% python3 -q
>>> import numpy as np
>>> from numpy import linalg as LA
>>> np.set_printoptions(precision=2, suppress=True, linewidth=140)
>>> K = np.load("mat.npy")
>>> K
array([[ 2,  5,  1,  0],
       [ 1,  0, 11,  0],
       [ 4,  0,  5,  7],
       [ 4,  6,  0,  0],
       [ 1,  0, 12,  0],
       [ 0,  0, 19,  0],
       [ 7,  3,  0, 13],
       [ 0,  1,  9,  0],
       [ 2,  0,  8,  0],
       [ 3,  1,  3,  0],
       [ 0,  0, 18,  0],
       [ 3,  4,  0,  0],
       [ 0,  0, 12,  0],
       [ 0,  1,  9,  0],
       [ 8,  3,  0, 17],
       [ 5,  1,  0,  7],
       [ 4,  1,  1,  3],
       [ 5,  7,  0,  1],
       [ 1,  0,  8,  0],
       [ 3,  0,  5,  1],
       [ 2,  4,  2,  0],
       [ 0,  0, 10,  0],
       [ 6,  7,  0,  5]])
>>> Xc = K - K.mean(axis=0)
>>> vecs = LA.svd(Xc)[2][:3]
>>> Y = Xc - Xc @ vecs.T @ vecs
>>> print((Xc @ vecs.T).std(axis=0))
[6.9  3.84 1.6 ]
>>> np.round(np.cov(Xc @ vecs.T, rowvar=False), 2) + 0
array([[49.75,  0.  ,  0.  ],
       [ 0.  , 15.42,  0.  ],
       [ 0.  ,  0.  ,  2.66]])
>>> LA.norm(Y, axis=1).round(6).argmax()
np.int64(0)
>>> M = np.loadtxt("arr.csv", delimiter=",")
>>> print(M)
[[1.   0.7  0.49 0.34 0.24]
 [0.7  1.   0.7  0.49 0.34]
 [0.49 0.7  1.   0.7  0.49]
 [0.34 0.49 0.7  1.   0.7 ]
 [0.24 0.34 0.49 0.7  1.  ]]
>>> x0 = np.array([2, 0, 0, 1, 3])
>>> y = M @ x0
>>> print(y)
[3.06 2.91 3.15 3.78 4.18]
>>> np.round(LA.solve(M, y + M[:, 3]), 2) + 0
array([2., 0., 0., 2., 3.])
>>> np.round(LA.solve(M, M[:, 1]), 2) + 0
array([0., 1., 0., 0., 0.])
>>> Y = M / np.sqrt((M ** 2).mean(axis=1, keepdims=True))
>>> M - M.mean(axis=1, keepdims=True)
array([[ 0.45,  0.15, -0.06, -0.21, -0.31],
       [ 0.05,  0.35,  0.05, -0.16, -0.31],
       [-0.19,  0.02,  0.32,  0.02, -0.19],
       [-0.31, -0.16,  0.05,  0.35,  0.05],
       [-0.31, -0.21, -0.06,  0.15,  0.45]])
>>> LA.norm(Y, axis=1)
array([2.24, 2.24, 2.24, 2.24, 2.24])
>>> Y[0]
array([1.62, 1.13, 0.79, 0.55, 0.39])
>>> LA.matrix_rank(M - M.mean(axis=1, keepdims=True))
np.int64(4)
>>> mat = np.load("a.npy")
>>> mat
array([[ 6.67,  5.77, 11.46,  8.27],
       [ 7.18,  6.97, 10.  , -8.15],
       [ 1.93, 13.48,  6.05, -6.51],
       [10.42, -0.02, 14.51,  9.87],
       [ 8.04,  1.65, 11.98,  5.94],
       [10.81,  5.82, 14.98,  5.48],
       [ 2.55,  9.73,  5.84, -9.42],
       [ 4.58,  2.89,  7.7 , -3.5 ],
       [ 8.76,  7.07, 12.46, -0.47],
       [ 3.08,  4.83,  6.63, -2.67],
       [ 7.01,  1.03,  9.11, -8.77],
       [10.24, 13.84, 15.81,  9.05],
       [ 9.34,  2.17, 12.15, -2.83],
       [ 7.5 , 10.86, 11.75, -0.18],
       [ 2.82, -2.83,  5.34, -4.11],
       [ 5.27,  7.8 ,  9.79,  3.58],
       [ 0.18,  8.04,  4.67,  0.47],
       [ 9.93,  5.71, 13.54,  0.67],
       [ 4.37, 23.23, 10.03, -1.64],
       [ 4.8 ,  9.56,  9.69,  4.64],
       [ 4.32, -1.05,  8.22,  6.01],
       [ 3.38, 14.03,  7.95, -2.57],
       [ 0.58,  8.99,  4.19, -7.18]])
>>> x0 = np.array([1, 1, 1, 3])
>>> y = mat @ x0
>>> beta, lr = np.zeros(4), 1 / LA.norm(mat, 2) ** 2
>>> for i in range(200):
...     beta -= lr * mat.T @ (mat @ beta - y)
...     if i % 50 == 0: print(i, round(LA.norm(mat @ beta - y), 2))
... 
0 64.95
50 1.18
100 1.02
150 0.89
>>> print(beta)
[0.83 0.97 1.13 3.  ]
